% python3 -q
>>> import numpy as np
>>> np.set_printoptions(precision=2, suppress=True, linewidth=140, sign=" ")
>>> X = np.load("m.npy")
>>> print(X)
[[-2.  0.  0.  0. -3. -3.  0.]
 [ 0. -2.  0. -3.  0.  0.  0.]
 [ 0.  0. -2.  0.  0.  0. -3.]
 [ 0. -3.  0. -2.  0.  0.  0.]
 [-3.  0.  0.  0. -2. -3.  0.]
 [-3.  0.  0.  0. -3. -2.  0.]
 [ 0.  0. -3.  0.  0.  0. -2.]]
>>> # symmetric
>>> assert X == X.T
Traceback (most recent call last):
  File "<python-input-5>", line 1, in <module>
    assert X == X.T
           ^^^^^^^^
ValueError: The truth value of an array with more than one element is ambiguous. Use a.any() or a.all()
>>> print(np.allclose(X @ X.T, X.T @ X))
True
>>> print(round(np.linalg.det(X), 2))
-200.0
>>> print(np.trace(X))
-14.0
>>> print((X + X.T) / 2)
[[-2.  0.  0.  0. -3. -3.  0.]
 [ 0. -2.  0. -3.  0.  0.  0.]
 [ 0.  0. -2.  0.  0.  0. -3.]
 [ 0. -3.  0. -2.  0.  0.  0.]
 [-3.  0.  0.  0. -2. -3.  0.]
 [-3.  0.  0.  0. -3. -2.  0.]
 [ 0.  0. -3.  0.  0.  0. -2.]]
>>> vals, V = np.linalg.eigh(X)
>>> x = np.array([1, 0, 2, 2, 0, 2, 0])
>>> print(round(x @ X @ x / (x @ x), 2), vals[0], round(float(vals[-1]), 2))
-2.92 -8.0 1.0
>>> print(np.abs(X).sum(axis=1).max(), np.abs(vals).max())
8.0 8.0
>>> mat = np.load("test6.npy")
>>> print(mat)
[[ 9. -1.  0.  0.  0.]
 [-1.  6. -1.  0.  0.]
 [ 0. -1.  7. -1.  0.]
 [ 0.  0. -1. -5. -1.]
 [ 0.  0.  0. -1. -5.]]
>>> # symmetric
>>> print(np.count_nonzero(mat))
13
>>> print(np.unravel_index(np.abs(mat).argmax(), mat.shape))
(np.int64(0), np.int64(0))
>>> print(np.linalg.matrix_rank(mat))
5
>>> print(mat.mean(axis=0))
[ 1.6  0.8  1.  -1.4 -1.2]
>>> mat[5]
Traceback (most recent call last):
  File "<python-input-21>", line 1, in <module>
    mat[5]
    ~~~^^^
IndexError: index 5 is out of bounds for axis 0 with size 5
>>> np.zeros(5, 5)
Traceback (most recent call last):
  File "<python-input-22>", line 1, in <module>
    np.zeros(5, 5)
    ~~~~~~~~^^^^^^
TypeError: Cannot interpret '5' as a data type
>>> rng = np.random.default_rng(16837)
>>> F = np.triu(rng.random((5, 5)) < 0.5, 1).astype(int)
>>> F = F + F.T
>>> print(F)
[[ 0  1  0  0  0]
 [ 1  0  1  0  0]
 [ 0  1  0  0  1]
 [ 0  0  0  0  1]
 [ 0  0  1  1  0]]
>>> # looks like rank 4
>>> left, sv, VT = np.linalg.svd(F)
>>> print(sv)
[ 1.73  1.73  1.    1.    0.  ]
>>> print(np.argmax(sv[:-1] / (sv[1:] + 1e-6)) + 1)
4
>>> Y = left[:, :4] @ np.diag(sv[:4]) @ VT[:4]
>>> print(Y.round(2) + 0)
[[ 0.  1.  0.  0.  0.]
 [ 1.  0.  1.  0.  0.]
 [ 0.  1.  0.  0.  1.]
 [ 0.  0.  0.  0.  1.]
 [ 0.  0.  1.  1.  0.]]
>>> print(np.linalg.matrix_rank(Y))
4
>>> print(np.linalg.matrix_rank(F, rtol=0.05))
4
>>> print(np.round(np.linalg.norm(F - Y, 2), 2), sv[4])
0.0 0.0
>>> print(round(np.linalg.norm(F - Y) / np.linalg.norm(F), 2))
0.0
>>> r = np.linalg.matrix_rank(F)
>>> print(r)
4
>>> null = np.linalg.svd(F)[2][r:].T
>>> print([int(np.linalg.matrix_rank(np.delete(F, i, axis=0))) for i in range(5)])
[4, 3, 4, 4, 3]
>>> print(null @ null.T)
[[ 0.33  0.   -0.33  0.33  0.  ]
 [ 0.    0.    0.    0.    0.  ]
 [-0.33  0.    0.33 -0.33  0.  ]
 [ 0.33  0.   -0.33  0.33  0.  ]
 [ 0.    0.    0.    0.    0.  ]]
>>> print(null.shape)
(5, 1)
>>> print(np.round(F @ null, 2) + 0)
[[ 0.]
 [ 0.]
 [ 0.]
 [ 0.]
 [ 0.]]
>>> print([int(np.linalg.matrix_rank(F[:, :j + 1])) for j in range(5)])
[1, 2, 3, 3, 4]
>>> print(np.linalg.matrix_rank(F.T @ F), np.linalg.matrix_rank(F @ F.T))
4 4
>>> print(np.allclose(F @ null, 0))
True
>>> print(round(float(np.trace(np.linalg.pinv(F) @ F)), 2))
4.0
>>> E = np.load("layer19.npy")
>>> print(E)
[[ 14  21  22  15  29  22]
 [ 21  34  35  21  40  34]
 [ 22  35  41  22  45  35]
 [ 15  21  22  17  33  23]
 [ 29  40  45  33  66  44]
 [ 22  34  35  23  44  35]]
>>> # symmetric, so the eigenvalues are real
>>> left, sv, VT = np.linalg.svd(E)
>>> V = VT[:(sv > 1e-8).sum()]
>>> x = E[1] + 4 * E[5] + rng.integers(2) * np.eye(6)[3]
>>> print(x)
[ 109.  170.  175.  113.  216.  174.]
>>> print(np.diag(V.T @ V))
[ 0.11  0.53  0.93  0.23  0.81  0.39]
>>> M = np.load("x.npy")
>>> print(M)
[[  0   0   4   0]
 [  9   2  10   0]
 [  9   4   1   4]
 [  3   0   5   0]
 [  0   0   0   0]
 [  0   0   0   0]
 [  0   0   0   0]
 [  0   0   0   0]
 [  9   4   1   4]
 [ 18   6  13   0]
 [  0   0   0   0]
 [  0   0   0   0]
 [  0   0   0   0]
 [ 18   6  13   0]
 [  0   0   7   0]]
>>> # rows 4 and 5 are equal
>>> Xc = (M - M.mean(axis=0)) / M.std(axis=0)
>>> print(Xc.std(axis=0))
[ 1.  1.  1.  1.]
>>> print(np.argwhere(np.abs(Xc) > 2))
[[  2   3]
 [  8   3]
 [  9   0]
 [  9   1]
 [ 13   0]
 [ 13   1]]
>>> coef = np.linalg.lstsq(np.delete(Xc, 3, axis=1), Xc[:, 3])[0]
>>> print(np.abs(coef).argmax())
1
>>> print(np.round(1 - np.var(Xc[:, 3] - np.delete(Xc, 3, axis=1) @ coef), 2))
0.67
>>> print(coef)
[-1.28  2.06 -0.57]
>>> print(round(np.linalg.norm(M[1] - M[7]), 2))
13.6
>>> print(np.round(np.linalg.norm(M, 2), 2))
37.86
>>> print(round(np.linalg.norm(M[1], 1), 2), np.round(np.linalg.norm(M[1], np.inf), 2))
21.0 10.0
>>> print(np.linalg.norm(M, axis=1))
[  4.    13.6   10.68   5.83   0.     0.     0.     0.    10.68  23.     0.     0.     0.    23.     7.  ]
>>> cent = M[[8, 9]].astype(float)
>>> for _ in range(7):
...     z = np.linalg.norm(M[:, None] - cent, axis=-1).argmin(axis=1)
...     cent = np.array([M[z == j].mean(axis=0) for j in range(2)])
... 
>>> print(z)
[ 0  1  0  0  0  0  0  0  0  1  0  0  0  1  0]
>>> print(cent[1] - cent[0])
[13.25  4.   10.5  -0.67]
>>> print(np.bincount(z))
[ 12   3]
>>> K = np.array([[3.0, 1.0, 0.0, 0.0, 0.0, 0.0, 0.0],
...     [0.0, 3.0, 1.0, 0.0, 0.0, 0.0, 0.0],
...     [0.0, 0.0, 3.0, 1.0, 0.0, 0.0, 0.0],
...     [0.0, 0.0, 0.0, 3.0, 1.0, 0.0, 0.0],
...     [0.0, 0.0, 0.0, 0.0, 3.0, 1.0, 0.0],
...     [0.0, 0.0, 0.0, 0.0, 0.0, 3.0, 1.0],
...     [0.0, 0.0, 0.0, 0.0, 0.0, 0.0, 3.0]])
>>> # triangular
>>> Y = np.linalg.inv(K)
>>> print(round(np.linalg.slogdet(K)[0], 2))
1.0
>>> print(np.allclose(Y, K.T))
False
>>> print(np.round(K @ Y, 2) + 0)
[[ 1.  0.  0.  0.  0.  0.  0.]
 [ 0.  1.  0.  0.  0.  0.  0.]
 [ 0.  0.  1.  0.  0.  0.  0.]
 [ 0.  0.  0.  1.  0.  0.  0.]
 [ 0.  0.  0.  0.  1.  0.  0.]
 [ 0.  0.  0.  0.  0.  1.  0.]
 [ 0.  0.  0.  0.  0.  0.  1.]]
>>> print(np.round(np.linalg.cond(K), 2))
1.88
>>> vals, V = np.linalg.eigh(E)
>>> print(np.round(V.T @ E @ V, 2) + 0)
[[   0.      0.      0.      0.      0.      0.  ]
 [   0.      0.      0.      0.      0.      0.  ]
 [   0.      0.      0.      0.      0.      0.  ]
 [   0.      0.      0.      3.89    0.      0.  ]
 [   0.      0.      0.      0.     10.37    0.  ]
 [   0.      0.      0.      0.      0.    192.74]]
>>> print(round(vals.sum(), 2), np.trace(E))
207.0 207
>>> print(vals.round(2) + 0)
[   0.      0.      0.      3.89   10.37  192.74]
>>> print(np.linalg.eigvalsh(E + -2 * np.eye(6)))
[ -2.    -2.    -2.     1.89   8.37 190.74]
>>> print(V @ np.diag(vals) @ V.T)
[[ 14.  21.  22.  15.  29.  22.]
 [ 21.  34.  35.  21.  40.  34.]
 [ 22.  35.  41.  22.  45.  35.]
 [ 15.  21.  22.  17.  33.  23.]
 [ 29.  40.  45.  33.  66.  44.]
 [ 22.  34.  35.  23.  44.  35.]]
>>> print(np.round(np.linalg.svd(E, compute_uv=False), 2) + 0)
[ 192.74   10.37    3.89    0.      0.      0.  ]
>>> print(np.abs(V[:, -1]))
[ 0.27  0.4   0.44  0.29  0.56  0.42]
>>> print(np.round(V.T @ V, 2) + 0)
[[ 1.  0.  0.  0.  0.  0.]
 [ 0.  1.  0.  0.  0.  0.]
 [ 0.  0.  1.  0.  0.  0.]
 [ 0.  0.  0.  1.  0.  0.]
 [ 0.  0.  0.  0.  1.  0.]
 [ 0.  0.  0.  0.  0.  1.]]
>>> print(np.unique(vals.round(6) + 0, return_counts=True)[1])
[ 3  1  1  1]
>>> Y = K / np.sqrt((K ** 2).mean(axis=1, keepdims=True))
>>> print(np.linalg.matrix_rank(Y) == np.linalg.matrix_rank(K))
True
>>> print(K - K.mean(axis=1, keepdims=True))
[[ 2.43  0.43 -0.57 -0.57 -0.57 -0.57 -0.57]
 [-0.57  2.43  0.43 -0.57 -0.57 -0.57 -0.57]
 [-0.57 -0.57  2.43  0.43 -0.57 -0.57 -0.57]
 [-0.57 -0.57 -0.57  2.43  0.43 -0.57 -0.57]
 [-0.57 -0.57 -0.57 -0.57  2.43  0.43 -0.57]
 [-0.57 -0.57 -0.57 -0.57 -0.57  2.43  0.43]
 [-0.43 -0.43 -0.43 -0.43 -0.43 -0.43  2.57]]
>>> print(np.linalg.matrix_rank(K - K.mean(axis=1, keepdims=True)))
6
>>> q, r_ = np.linalg.qr(K)
>>> print(q.T @ q)
[[ 1.  0.  0.  0.  0.  0.  0.]
 [ 0.  1.  0.  0.  0.  0.  0.]
 [ 0.  0.  1.  0.  0.  0.  0.]
 [ 0.  0.  0.  1.  0.  0.  0.]
 [ 0.  0.  0.  0.  1.  0.  0.]
 [ 0.  0.  0.  0.  0.  1.  0.]
 [ 0.  0.  0.  0.  0.  0.  1.]]
>>> x = np.array([3, 3, 3, 2, 2, 2, 2])
>>> rhs = K @ x
>>> print(rhs)
[ 12.  12.  11.   8.   8.   8.   6.]
>>> print(np.linalg.solve(K, 5 * rhs))
[ 15.  15.  15.  10.  10.  10.  10.]
>>> print(np.round(np.linalg.solve(K.T, K[1]), 2) + 0)
[ 0.  1.  0.  0.  0.  0.  0.]
>>> print(np.linalg.solve(K, rhs + K[:, 0]))
[ 4.  3.  3.  2.  2.  2.  2.]
>>> arr = np.array([[8, 8, -10, 16, 8, 10],
...     [-16, 16, 12, -4, 22, -24],
...     [10, -10, -27, 16, -31, 15],
...     [-2, 2, 21, -14, 20, -3]])
>>> left, sv = np.linalg.svd(arr)
Traceback (most recent call last):
  File "<python-input-105>", line 1, in <module>
    left, sv = np.linalg.svd(arr)
    ^^^^^^^^
ValueError: too many values to unpack (expected 2)
>>> left, sv, VT = np.linalg.svd(arr, full_matrices=False)
>>> print(np.allclose(left * sv @ VT, arr))
True
>>> print(np.round(left.T @ left, 2) + 0)
[[ 1.  0.  0.  0.]
 [ 0.  1.  0.  0.]
 [ 0.  0.  1.  0.]
 [ 0.  0.  0.  1.]]
>>> print(np.abs(VT[0]))
[ 0.26  0.23  0.52  0.32  0.6   0.38]
>>> print(sv.round(2) + 0)
[ 68.79  25.17  20.95   0.  ]
>>> print((sv > 1e-8).sum())
3
>>> J = np.load("sample9.npy")
>>> print(J)
[[ 1.    0.2   0.04  0.01  0.    0.  ]
 [ 0.2   1.    0.2   0.04  0.01  0.  ]
 [ 0.04  0.2   1.    0.2   0.04  0.01]
 [ 0.01  0.04  0.2   1.    0.2   0.04]
 [ 0.    0.01  0.04  0.2   1.    0.2 ]
 [ 0.    0.    0.01  0.04  0.2   1.  ]]
>>> f = np.array([0, 0, 4, 0, 1, 4])
>>> Y = J + np.outer(f, np.eye(6)[0])
>>> print(Y)
[[ 1.    0.2   0.04  0.01  0.    0.  ]
 [ 0.2   1.    0.2   0.04  0.01  0.  ]
 [ 4.04  0.2   1.    0.2   0.04  0.01]
 [ 0.01  0.04  0.2   1.    0.2   0.04]
 [ 1.    0.01  0.04  0.2   1.    0.2 ]
 [ 4.    0.    0.01  0.04  0.2   1.  ]]
>>> print(np.linalg.matrix_rank(Y - J))
1
>>> f, v = J[0], J[1]
>>> print(round(float(f @ v), 2))
0.41
>>> pr = (f @ v) / (f @ f) * f
>>> print(np.round((v - pr) @ f, 2))
-0.0
>>> print(round(np.linalg.norm(f + v) ** 2 + np.linalg.norm(f - v) ** 2, 2))
4.25
>>> print(v - pr)
[-0.19  0.92  0.18  0.04  0.01  0.  ]
>>> print(np.linalg.matrix_rank(np.outer(f, v)))
1
